$ python -q
>>> import numpy as np
>>> import numpy.linalg as la
>>> np.set_printoptions(precision=2, suppress=True, linewidth=120)
>>> E = np.load("out2.npy")
>>> E
array([[ 1.  ,  2.1 ,  0.  ,  0.3 ,  0.5 ,  2.4 ,  0.7 , -1.2 ,  1.8 , -0.4 ,  0.8 ],
       [ 0.  , -0.8 , -2.3 ,  0.3 ,  0.7 , -0.1 ,  1.2 , -0.3 , -1.  , -0.4 ,  0.1 ],
       [ 0.3 , -1.5 ,  0.2 , -2.3 ,  0.1 ,  0.2 , -0.8 , -0.2 ,  0.9 , -0.1 ,  0.1 ],
       [ 1.2 , -1.3 ,  1.1 , -0.4 ,  0.1 ,  0.  ,  0.8 ,  2.  , -0.2 , -1.  , -1.3 ],
       [-0.5 , -0.2 , -0.9 ,  2.  ,  0.6 , -0.2 ,  0.  ,  1.5 , -2.4 ,  0.4 ,  0.8 ],
       [ 1.7 ,  0.1 , -0.7 ,  2.2 , -1.  , -0.9 , -2.5 , -1.1 , -1.1 ,  0.1 ,  1.2 ],
       [ 1.1 ,  0.4 ,  0.6 , -1.1 , -1.1 ,  0.6 ,  0.2 , -0.5 , -1.  ,  1.  ,  3.2 ],
       [ 1.8 , -0.4 , -0.4 ,  0.3 ,  1.2 , -0.2 ,  0.2 , -1.1 ,  0.2 , -1.2 , -0.3 ],
       [ 0.  , -0.79, -2.3 ,  0.27,  0.7 , -0.11,  1.18, -0.32, -1.01, -0.41,  0.1 ],
       [-0.4 ,  1.2 , -1.2 , -1.1 ,  0.1 ,  0.4 ,  0.  ,  1.1 ,  1.4 , -0.6 ,  0.4 ],
       [ 0.  , -1.2 ,  0.4 , -1.3 , -0.7 , -0.8 , -0.7 , -0.2 , -1.  , -0.2 , -1.4 ],
       [ 0.7 , -1.8 ,  0.5 , -0.3 , -0.8 , -0.6 , -0.9 , -0.1 ,  1.4 ,  1.8 ,  1.1 ]])
>>> vec = np.array([4, 4, 5, 7, 4, 8, 2, 8, 2, 8, 9])
>>> rhs = E @ vec
>>> la.solve(E.T @ E, E.T @ rhs)
array([4., 4., 5., 7., 4., 8., 2., 8., 2., 8., 9.])
>>> la.lstsq(E, rhs)[0]
array([4., 4., 5., 7., 4., 8., 2., 8., 2., 8., 9.])
>>> np.round(la.pinv(E) @ E, 2) + 0
array([[1., 0., 0., 0., 0., 0., 0., 0., 0., 0., 0.],
       [0., 1., 0., 0., 0., 0., 0., 0., 0., 0., 0.],
       [0., 0., 1., 0., 0., 0., 0., 0., 0., 0., 0.],
       [0., 0., 0., 1., 0., 0., 0., 0., 0., 0., 0.],
       [0., 0., 0., 0., 1., 0., 0., 0., 0., 0., 0.],
       [0., 0., 0., 0., 0., 1., 0., 0., 0., 0., 0.],
       [0., 0., 0., 0., 0., 0., 1., 0., 0., 0., 0.],
       [0., 0., 0., 0., 0., 0., 0., 1., 0., 0., 0.],
       [0., 0., 0., 0., 0., 0., 0., 0., 1., 0., 0.],
       [0., 0., 0., 0., 0., 0., 0., 0., 0., 1., 0.],
       [0., 0., 0., 0., 0., 0., 0., 0., 0., 0., 1.]])
>>> rng = np.random.default_rng(209)
>>> rhs = rhs + 0.3 * rng.normal(size=12)
>>> rhs
array([ 35.01, -15.01, -19.65,   0.16,  25.07,   2.82,  32.88, -11.78, -15.28,   3.24, -40.8 ,  12.85])
>>> b, *_ = la.lstsq(E, rhs)
>>> b
array([3.73, 3.84, 5.16, 7.22, 3.84, 7.87, 2.37, 7.95, 2.2 , 7.93, 9.18])
>>> np.round(E.T @ (rhs - E @ b), 2) + 0
array([0., 0., 0., 0., 0., 0., 0., 0., 0., 0., 0.])
>>> proj = E @ la.solve(E.T @ E, E.T)
>>> np.allclose(proj @ proj, proj)
True
>>> np.round(la.eigvalsh(proj), 2) + 0
array([0., 1., 1., 1., 1., 1., 1., 1., 1., 1., 1., 1.])
>>> proj.round(2) + 0
array([[ 1.  ,  0.  ,  0.  ,  0.  ,  0.  ,  0.  ,  0.  ,  0.  ,  0.  ,  0.  ,  0.  ,  0.  ],
       [ 0.  ,  0.5 ,  0.  ,  0.01,  0.  ,  0.  ,  0.  , -0.01,  0.5 ,  0.  , -0.01,  0.  ],
       [ 0.  ,  0.  ,  1.  ,  0.  ,  0.  ,  0.  ,  0.  ,  0.  ,  0.  ,  0.  ,  0.  ,  0.  ],
       [ 0.  ,  0.01,  0.  ,  1.  ,  0.  ,  0.  ,  0.  ,  0.  , -0.01,  0.  ,  0.  ,  0.  ],
       [ 0.  ,  0.  ,  0.  ,  0.  ,  1.  ,  0.  ,  0.  ,  0.  ,  0.  ,  0.  ,  0.  ,  0.  ],
       [ 0.  ,  0.  ,  0.  ,  0.  ,  0.  ,  1.  ,  0.  ,  0.  ,  0.  ,  0.  ,  0.  ,  0.  ],
       [ 0.  ,  0.  ,  0.  ,  0.  ,  0.  ,  0.  ,  1.  ,  0.  ,  0.  ,  0.  ,  0.  ,  0.  ],
       [ 0.  , -0.01,  0.  ,  0.  ,  0.  ,  0.  ,  0.  ,  1.  ,  0.01,  0.  ,  0.  ,  0.  ],
       [ 0.  ,  0.5 ,  0.  , -0.01,  0.  ,  0.  ,  0.  ,  0.01,  0.5 ,  0.  ,  0.01,  0.  ],
       [ 0.  ,  0.  ,  0.  ,  0.  ,  0.  ,  0.  ,  0.  ,  0.  ,  0.  ,  1.  ,  0.  ,  0.  ],
       [ 0.  , -0.01,  0.  ,  0.  ,  0.  ,  0.  ,  0.  ,  0.  ,  0.01,  0.  ,  1.  ,  0.  ],
       [ 0.  ,  0.  ,  0.  ,  0.  ,  0.  ,  0.  ,  0.  ,  0.  ,  0.  ,  0.  ,  0.  ,  1.  ]])
>>> left, sig, Vh = la.svd(proj)
>>> np.argmax(sig[:-1] / (sig[1:] + 1e-6)) + 1
np.int64(11)
>>> other = left[:, :11] @ np.diag(sig[:11]) @ Vh[:11]
>>> la.matrix_rank(proj, rtol=0.05)
np.int64(11)
>>> round(float(np.abs(proj - other).max()), 2)
0.0
>>> la.matrix_rank(other)
np.int64(11)
>>> other = E + rng.integers(-2, 3, (12, 10)) @ rng.integers(-2, 3, (10, 11))
>>> other
array([[ -4.  ,   1.1 ,  11.  ,   0.3 ,  -3.5 ,   3.4 ,  -6.3 , -16.2 ,  -4.2 ,   8.6 ,   3.8 ],
       [-13.  , -10.8 ,   2.7 ,   6.3 ,   6.7 ,   6.9 ,  -2.8 ,  -2.3 ,  -5.  ,  12.6 ,   5.1 ],
       [  1.3 ,  -3.5 ,  -7.8 ,   6.7 ,   4.1 ,   2.2 ,  -6.8 ,  -4.2 ,  -3.1 ,   8.9 ,  -4.9 ],
       [  0.2 ,  11.7 ,   2.1 ,  -0.4 ,  -0.9 ,  -3.  ,  -2.2 ,  -1.  , -12.2 ,  -2.  ,  -2.3 ],
       [  2.5 ,  -2.2 , -11.9 ,   2.  ,   3.6 ,  -3.2 ,  -2.  ,   8.5 ,  -3.4 ,  -3.6 ,  -2.2 ],
       [ 12.7 ,  -2.9 ,  -6.7 ,   4.2 ,  -3.  ,  -8.9 , -11.5 , -12.1 ,  -3.1 ,  -4.9 ,  -6.8 ],
       [ 16.1 ,   2.4 ,  -7.4 ,   0.9 ,   1.9 ,  -1.4 ,  -2.8 ,  -0.5 ,  -2.  ,  -3.  ,  -6.8 ],
       [  5.8 ,  -1.4 ,   2.6 ,   1.3 ,   4.2 ,   2.8 ,  -5.8 ,  -8.1 ,  -7.8 ,   4.8 ,  -8.3 ],
       [ -3.  ,   1.21,  -6.3 ,  -1.73,  -6.3 ,  -6.11,   2.18,  -4.32,  -3.01,  -5.41,   2.1 ],
       [  8.6 ,  -2.8 ,   7.8 , -17.1 ,  -6.9 ,   7.4 ,   8.  ,   6.1 ,   4.4 ,  -8.6 ,   5.4 ],
       [  7.  ,  -1.2 ,  -6.6 ,   2.7 ,  -2.7 ,  -3.8 ,   0.3 ,  -8.2 ,  -9.  ,  -1.2 ,  -2.4 ],
       [ 16.7 ,  -2.8 ,  -1.5 ,  -8.3 ,  -8.8 ,  -2.6 ,   1.1 ,  -2.1 ,   7.4 , -10.2 ,  -2.9 ]])
>>> other - E
array([[ -5.,  -1.,  11.,   0.,  -4.,   1.,  -7., -15.,  -6.,   9.,   3.],
       [-13., -10.,   5.,   6.,   6.,   7.,  -4.,  -2.,  -4.,  13.,   5.],
       [  1.,  -2.,  -8.,   9.,   4.,   2.,  -6.,  -4.,  -4.,   9.,  -5.],
       [ -1.,  13.,   1.,   0.,  -1.,  -3.,  -3.,  -3., -12.,  -1.,  -1.],
       [  3.,  -2., -11.,   0.,   3.,  -3.,  -2.,   7.,  -1.,  -4.,  -3.],
       [ 11.,  -3.,  -6.,   2.,  -2.,  -8.,  -9., -11.,  -2.,  -5.,  -8.],
       [ 15.,   2.,  -8.,   2.,   3.,  -2.,  -3.,   0.,  -1.,  -4., -10.],
       [  4.,  -1.,   3.,   1.,   3.,   3.,  -6.,  -7.,  -8.,   6.,  -8.],
       [ -3.,   2.,  -4.,  -2.,  -7.,  -6.,   1.,  -4.,  -2.,  -5.,   2.],
       [  9.,  -4.,   9., -16.,  -7.,   7.,   8.,   5.,   3.,  -8.,   5.],
       [  7.,   0.,  -7.,   4.,  -2.,  -3.,   1.,  -8.,  -8.,  -1.,  -1.],
       [ 16.,  -1.,  -2.,  -8.,  -8.,  -2.,   2.,  -2.,   6., -12.,  -4.]])
>>> np.round(la.svd(other - E, compute_uv=False), 2) + 0
array([44.27, 38.21, 27.57, 21.39, 16.2 , 11.18,  8.44,  4.7 ,  3.47,  1.71,  0.  ])
>>> np.abs(other - E).sum(axis=1)
array([62., 75., 54., 39., 39., 67., 50., 50., 38., 81., 42., 63.])
>>> other = np.array([[2, 2],
...     [-2, 2],
...     [0, 2],
...     [-2, -2],
...     [0, 1],
...     [1, -2],
...     [1, -1],
...     [0, -2],
...     [-2, 2],
...     [1, 0],
...     [2, 1]])
>>> other.T @ E.T
array([[ -2.1 ,   3.9 ,   5.9 ,   3.4 ,   2.  ,   0.1 ,  13.8 ,   1.6 ,   3.92,  -3.2 ,   2.5 ,   5.3 ],
       [  7.4 ,  -8.4 ,   5.4 ,  -3.6 , -13.2 ,   2.3 ,   6.1 ,   5.1 ,  -8.26,   1.7 ,  -0.4 ,   4.8 ]])
>>> E @ other
array([[ -2.1 ,   7.4 ],
       [  3.9 ,  -8.4 ],
       [  5.9 ,   5.4 ],
       [  3.4 ,  -3.6 ],
       [  2.  , -13.2 ],
       [  0.1 ,   2.3 ],
       [ 13.8 ,   6.1 ],
       [  1.6 ,   5.1 ],
       [  3.92,  -8.26],
       [ -3.2 ,   1.7 ],
       [  2.5 ,  -0.4 ],
       [  5.3 ,   4.8 ]])
>>> la.matrix_rank(E @ other)
np.int64(2)
>>> np.einsum("ij->j", E)
array([ 6.9 , -4.19, -5.  , -1.13,  0.4 ,  0.69, -0.62, -0.42, -2.01, -1.01,  4.8 ])
>>> np.vstack([E, other.T]).shape
(14, 11)
>>> m1 = np.load("a.npy")
>>> m1
array([[-3.73,  1.94, -0.11,  2.4 , -1.16, -0.45],
       [-1.1 , -2.  ,  2.68,  0.6 ,  2.21, -2.71],
       [-1.86, -1.45, -2.77, -0.07,  3.05,  1.56],
       [-1.75, -3.3 ,  0.7 , -1.08, -2.73,  1.37],
       [ 1.75, -1.55,  0.18,  4.18, -0.15,  1.42],
       [-0.55,  1.34,  3.1 , -0.49,  1.39,  3.33]])
>>> vec = np.array([3, -2, 4, 0, -4, -1])
>>> (m1 * vec).sum(axis=1)
array([-10.4 ,   5.29, -27.51,  13.73,   8.23,  -0.84])
>>> m1 @ np.ones(6)
array([-1.1 , -0.3 , -1.54, -6.8 ,  5.83,  8.13])
>>> np.round(la.pinv(m1), 2) + 0
array([[-0.15, -0.04, -0.07, -0.07,  0.07, -0.02],
       [ 0.08, -0.08, -0.06, -0.13, -0.06,  0.05],
       [ 0.  ,  0.11, -0.11,  0.03,  0.01,  0.12],
       [ 0.1 ,  0.02,  0.  , -0.04,  0.17, -0.02],
       [-0.05,  0.09,  0.12, -0.11, -0.01,  0.06],
       [-0.02, -0.11,  0.06,  0.05,  0.06,  0.13]])
>>> round(float(m1[:, 5] @ m1[:, 1]), 2)
-0.0
>>> arr = np.loadtxt("test3.csv", delimiter=",")
>>> arr
array([[ 0.,  3., -1., -1.,  3.,  0.,  1.,  1., -2., -1.,  2., -3.],
       [-3.,  0.,  1.,  0., -1.,  2., -2.,  1.,  1., -1., -1.,  3.],
       [ 1., -1.,  0.,  0.,  1.,  2., -3.,  0.,  2., -3.,  2., -2.],
       [ 1.,  0.,  0.,  0.,  1.,  0.,  1.,  1., -1.,  2.,  1., -1.],
       [-3.,  1., -1., -1.,  0.,  2.,  3.,  1.,  2.,  1.,  3., -3.],
       [ 0., -2., -2.,  0., -2.,  0.,  2.,  2.,  2.,  2.,  0.,  2.],
       [-1.,  2.,  3., -1., -3., -2.,  0., -1., -1.,  1., -3., -1.],
       [-1., -1.,  0., -1., -1., -2.,  1.,  0., -1.,  0., -2.,  0.],
       [ 2., -1., -2.,  1., -2., -2.,  1.,  1.,  0.,  1.,  1.,  1.],
       [ 1.,  1.,  3., -2., -1., -2., -1.,  0., -1.,  0.,  2., -1.],
       [-2.,  1., -2., -1., -3.,  0.,  3.,  2., -1., -2.,  0., -2.],
       [ 3., -3.,  2.,  1.,  3., -2.,  1.,  0., -1.,  1.,  2.,  0.]])
>>> # skew, so no eigenvalue has a real part
>>> np.round(la.norm(arr[7], 1), 2), np.round(la.norm(arr[7], np.inf), 2)
(np.float64(10.0), np.float64(2.0))
>>> round(float(la.norm(arr, 1)), 2), round(la.norm(arr, np.inf), 2)
(21.0, np.float64(21.0))
>>> round(float(la.norm(arr) ** 2 / la.norm(arr, 2) ** 2), 2)
4.37
>>> la.norm(arr, axis=0)
array([6.32, 5.66, 6.08, 3.32, 7.  , 5.66, 6.4 , 3.74, 4.8 , 5.2 , 6.4 , 6.56])
>>> la.norm(arr, axis=1).argmax()
np.int64(4)
>>> arr[7] @ arr[0]
np.float64(-6.0)
>>> round(float(la.norm(arr, 2)), 2)
9.45
>>> arr @ arr
array([[-40.,  17.,  -6., -10., -19.,  18.,   8.,   6.,   8.,  -7., -12.,  -3.],
       [ 17., -32.,  -3.,  12.,   4.,  -4.,  -2.,   1.,  10.,   7.,   2.,  20.],
       [ -6.,  -3., -37.,   5.,  -4.,  12.,  19.,  14.,   9.,  -2.,   7.,  -1.],
       [-10.,  12.,   5., -11.,  -7.,  -2.,   4.,   2.,  -4.,  -3.,   1., -12.],
       [-19.,   4.,  -4.,  -7., -49.,  -8.,   9.,   6.,   5.,   3., -23.,  11.],
       [ 18.,  -4.,  12.,  -2.,  -8., -32.,   8.,  -4., -18.,  12.,  -8.,   2.],
       [  8.,  -2.,  19.,   4.,   9.,   8., -41., -14.,   5., -15.,  -7.,  13.],
       [  6.,   1.,  14.,   2.,   6.,  -4., -14., -14.,  -3.,  -1.,  -9.,   2.],
       [  8.,  10.,   9.,  -4.,   5., -18.,   5.,  -3., -23.,   1.,  -5.,  -8.],
       [ -7.,   7.,  -2.,  -3.,   3.,  12., -15.,  -1.,   1., -27.,   2.,  -9.],
       [-12.,   2.,   7.,   1., -23.,  -8.,  -7.,  -9.,  -5.,   2., -41.,  21.],
       [ -3.,  20.,  -1., -12.,  11.,   2.,  13.,   2.,  -8.,  -9.,  21., -43.]])
>>> np.trace(arr)
np.float64(0.0)
>>> (arr - arr.T) / 2
array([[ 0.,  3., -1., -1.,  3.,  0.,  1.,  1., -2., -1.,  2., -3.],
       [-3.,  0.,  1.,  0., -1.,  2., -2.,  1.,  1., -1., -1.,  3.],
       [ 1., -1.,  0.,  0.,  1.,  2., -3.,  0.,  2., -3.,  2., -2.],
       [ 1.,  0.,  0.,  0.,  1.,  0.,  1.,  1., -1.,  2.,  1., -1.],
       [-3.,  1., -1., -1.,  0.,  2.,  3.,  1.,  2.,  1.,  3., -3.],
       [ 0., -2., -2.,  0., -2.,  0.,  2.,  2.,  2.,  2.,  0.,  2.],
       [-1.,  2.,  3., -1., -3., -2.,  0., -1., -1.,  1., -3., -1.],
       [-1., -1.,  0., -1., -1., -2.,  1.,  0., -1.,  0., -2.,  0.],
       [ 2., -1., -2.,  1., -2., -2.,  1.,  1.,  0.,  1.,  1.,  1.],
       [ 1.,  1.,  3., -2., -1., -2., -1.,  0., -1.,  0.,  2., -1.],
       [-2.,  1., -2., -1., -3.,  0.,  3.,  2., -1., -2.,  0., -2.],
       [ 3., -3.,  2.,  1.,  3., -2.,  1.,  0., -1.,  1.,  2.,  0.]])
>>> np.sort(np.abs(la.eigvals(arr)))
array([0.84, 0.84, 1.65, 1.65, 3.29, 3.29, 4.81, 4.81, 8.26, 8.26, 9.45, 9.45])
>>> np.allclose(arr, arr.T)
False
>>> other = arr / la.norm(arr, axis=1, keepdims=True)
>>> C2 = other @ other.T
>>> (np.abs(C2) > 0.9).astype(int)
array([[1, 0, 0, 0, 0, 0, 0, 0, 0, 0, 0, 0],
       [0, 1, 0, 0, 0, 0, 0, 0, 0, 0, 0, 0],
       [0, 0, 1, 0, 0, 0, 0, 0, 0, 0, 0, 0],
       [0, 0, 0, 1, 0, 0, 0, 0, 0, 0, 0, 0],
       [0, 0, 0, 0, 1, 0, 0, 0, 0, 0, 0, 0],
       [0, 0, 0, 0, 0, 1, 0, 0, 0, 0, 0, 0],
       [0, 0, 0, 0, 0, 0, 1, 0, 0, 0, 0, 0],
       [0, 0, 0, 0, 0, 0, 0, 1, 0, 0, 0, 0],
       [0, 0, 0, 0, 0, 0, 0, 0, 1, 0, 0, 0],
       [0, 0, 0, 0, 0, 0, 0, 0, 0, 1, 0, 0],
       [0, 0, 0, 0, 0, 0, 0, 0, 0, 0, 1, 0],
       [0, 0, 0, 0, 0, 0, 0, 0, 0, 0, 0, 1]])
>>> C2[7]
array([-0.25, -0.05, -0.62, -0.16, -0.23,  0.19,  0.58,  1.  ,  0.17,  0.05,  0.38, -0.08])
>>> (C2 - 2 * np.eye(12)).round(6).argmax(axis=1)
array([ 3,  5,  0, 11, 10,  8,  7,  6,  5,  6,  4,  3])
>>> np.argwhere(np.triu(np.abs(C2) > 0.95, 1))
array([], shape=(0, 2), dtype=int64)
>>> O, evecs = la.qr(arr[:, :2])[0], la.qr(arr[:, 2:])[0]
>>> sig = la.svd(O.T @ evecs, compute_uv=False)
>>> round(la.norm(O @ O.T - evecs @ evecs.T, 2), 2)
np.float64(1.0)
>>> sig
array([0.96, 0.91])
>>> np.degrees(np.arccos(sig.clip(0, 1)))
array([16.66, 24.61])
>>> mat = np.array([[1, 0, 0, 0, 0, 0],
...     [2, 0, 0, 0, 0, 0],
...     [3, 4, 3, 0, 0, 0],
...     [1, 4, 4, 5, 0, 0],
...     [5, 2, 1, 5, 1, 0],
...     [2, 0, 2, 3, 3, 4]])
>>> z = rng.permutation(6)
>>> z
array([3, 5, 0, 1, 2, 4])
>>> other = mat[z][:, z]
>>> np.allclose(other, mat)
False
>>> other
array([[5, 0, 1, 4, 4, 0],
       [3, 4, 2, 0, 2, 3],
       [0, 0, 1, 0, 0, 0],
       [0, 0, 2, 0, 0, 0],
       [0, 0, 3, 4, 3, 0],
       [5, 0, 5, 2, 1, 1]])
>>> round(float(la.det(other)), 2), round(float(la.det(mat[z])), 2)
(0.0, -0.0)
>>> np.sort(np.abs(la.eigvals(other)))
array([0., 1., 1., 3., 4., 5.])
